$ python -q
>>> import numpy as np
>>> from numpy import linalg as LA
>>> np.set_printoptions(suppress=True, linewidth=160)
>>> K = np.load("block7.npy")
>>> K
array([[ 2,  2,  0,  0, -3],
       [ 2,  3,  1, -3, -3],
       [ 3,  3,  3,  1, -3],
       [-1, -2,  2,  1, -2],
       [ 1,  2, -3, -1,  2],
       [ 3,  2, -3, -3, -1],
       [-3, -2, -1,  0,  3],
       [-3, -3, -2,  0,  1],
       [ 1, -2,  2,  3,  2],
       [-2, -1, -1,  3,  0],
       [ 3,  2, -3,  0,  0],
       [-2,  1,  0, -1,  1],
       [ 3,  3,  3,  1, -3],
       [-2,  0, -3, -3, -3],
       [-2,  0, -3,  2,  3]])
>>> B = K[0, 0] * K[1:] - np.outer(K[1:, 0], K[0])
>>> B
array([[  0,   2,   2,  -6,   0],
       [  0,   0,   6,   2,   3],
       [  0,  -2,   4,   2,  -7],
       [  0,   2,  -6,  -2,   7],
       [  0,  -2,  -6,  -6,   7],
       [  0,   2,  -2,   0,  -3],
       [  0,   0,  -4,   0,  -7],
       [  0,  -6,   4,   6,   7],
       [  0,   2,  -2,   6,  -6],
       [  0,  -2,  -6,   0,   9],
       [  0,   6,   0,  -2,  -4],
       [  0,   0,   6,   2,   3],
       [  0,   4,  -6,  -6, -12],
       [  0,   4,  -6,   4,   0]])
>>> LA.matrix_rank(B), LA.matrix_rank(K)
(np.int64(4), np.int64(5))
>>> K[:, 0] / K[0, 0]
array([ 1. ,  1. ,  1.5, -0.5,  0.5,  1.5, -1.5, -1.5,  0.5, -1. ,  1.5, -1. ,  1.5, -1. , -1. ])
>>> dist = LA.norm(K[:, None] - K[None], axis=-1)
>>> dist.shape
(15, 15)
>>> dist.mean(axis=1).argmax()
np.int64(2)
>>> np.unravel_index(dist.round(6).argmax(), dist.shape)
(np.int64(2), np.int64(6))
>>> LA.matrix_rank(dist ** 2)
np.int64(7)
>>> dist[:5, :5].round(2)
array([[0.  , 3.32, 3.46, 5.57, 6.  ],
       [3.32, 0.  , 4.58, 7.21, 6.86],
       [3.46, 4.58, 0.  , 6.56, 8.37],
       [5.57, 7.21, 6.56, 0.  , 8.06],
       [6.  , 6.86, 8.37, 8.06, 0.  ]])
>>> dist[2].round(6).argsort(kind="stable")[:4]
array([ 2, 12,  0,  1])
>>> Z = K[[13, 0]].astype(float)
>>> for _ in range(5):
...     idx = LA.norm(K[:, None] - Z, axis=-1).argmin(axis=1)
...     Z = np.array([K[idx == j].mean(axis=0) for j in range(2)])
... 
>>> idx
array([1, 1, 1, 0, 1, 1, 0, 0, 0, 0, 1, 0, 1, 0, 0])
>>> np.abs(Z[1] - Z[0]).argmax()
np.int64(0)
>>> C2 = K.T @ K
>>> np.trace(C2), (K ** 2).sum()
(np.int64(357), np.int64(357))
>>> np.round(LA.svd(K, compute_uv=False) ** 2, 2)
array([181.51,  94.97,  48.7 ,  19.35,  12.46])
>>> np.allclose(C2, C2.T)
True
>>> E = np.load("out4.npy")
>>> E
array([[0, 1, 0, 0, 1, 0, 0, 0, 1, 0, 1, 1],
       [1, 0, 1, 0, 1, 1, 1, 0, 1, 0, 1, 1],
       [0, 1, 0, 0, 1, 1, 0, 0, 1, 0, 0, 0],
       [0, 0, 0, 0, 0, 0, 0, 1, 0, 1, 0, 0],
       [1, 1, 1, 0, 0, 1, 1, 0, 1, 0, 1, 0],
       [0, 1, 1, 0, 1, 0, 1, 0, 1, 0, 1, 1],
       [0, 1, 0, 0, 1, 1, 0, 0, 0, 0, 0, 0],
       [0, 0, 0, 1, 0, 0, 0, 0, 0, 1, 0, 0],
       [1, 1, 1, 0, 1, 1, 0, 0, 0, 0, 1, 1],
       [0, 0, 0, 1, 0, 0, 0, 1, 0, 0, 0, 0],
       [1, 1, 0, 0, 1, 1, 0, 0, 1, 0, 0, 1],
       [1, 1, 0, 0, 0, 1, 0, 0, 1, 0, 1, 0]])
>>> np.all(LA.eigvalsh(E) > 0)
np.False_
>>> try:
...     LA.cholesky(E)
... except LA.LinAlgError as e:
...     print("failed:", e)
... 
failed: Matrix is not positive definite
>>> round(LA.eigvalsh(E).min(), 2)
np.float64(-2.21)
>>> [round(float(LA.det(E[:i, :i])), 2) + 0 for i in range(1, 13)]
[0.0, -1.0, 0.0, 0.0, 0.0, 0.0, 0.0, 0.0, -2.0, 4.0, -6.0, 0.0]
>>> Uu, s, Vh = LA.svd(E)
>>> np.argmax(s[:-1] / (s[1:] + 1e-6)) + 1
np.int64(11)
>>> s.round(2) + 0
array([6.1 , 2.21, 2.  , 2.  , 1.55, 1.25, 1.22, 1.  , 1.  , 0.66, 0.29, 0.  ])
>>> B = Uu[:, :11] @ np.diag(s[:11]) @ Vh[:11]
>>> round(LA.norm(E - B, 2), 2), np.round(s[11], 2)
(np.float64(0.0), np.float64(0.0))
>>> np.round(np.abs(E - B).max(), 2)
np.float64(0.0)
>>> np.round(LA.norm(E - B) / LA.norm(E), 2)
np.float64(0.0)
>>> B.round(2) + 0
array([[0., 1., 0., 0., 1., 0., 0., 0., 1., 0., 1., 1.],
       [1., 0., 1., 0., 1., 1., 1., 0., 1., 0., 1., 1.],
       [0., 1., 0., 0., 1., 1., 0., 0., 1., 0., 0., 0.],
       [0., 0., 0., 0., 0., 0., 0., 1., 0., 1., 0., 0.],
       [1., 1., 1., 0., 0., 1., 1., 0., 1., 0., 1., 0.],
       [0., 1., 1., 0., 1., 0., 1., 0., 1., 0., 1., 1.],
       [0., 1., 0., 0., 1., 1., 0., 0., 0., 0., 0., 0.],
       [0., 0., 0., 1., 0., 0., 0., 0., 0., 1., 0., 0.],
       [1., 1., 1., 0., 1., 1., 0., 0., 0., 0., 1., 1.],
       [0., 0., 0., 1., 0., 0., 0., 1., 0., 0., 0., 0.],
       [1., 1., 0., 0., 1., 1., 0., 0., 1., 0., 0., 1.],
       [1., 1., 0., 0., 0., 1., 0., 0., 1., 0., 1., 0.]])
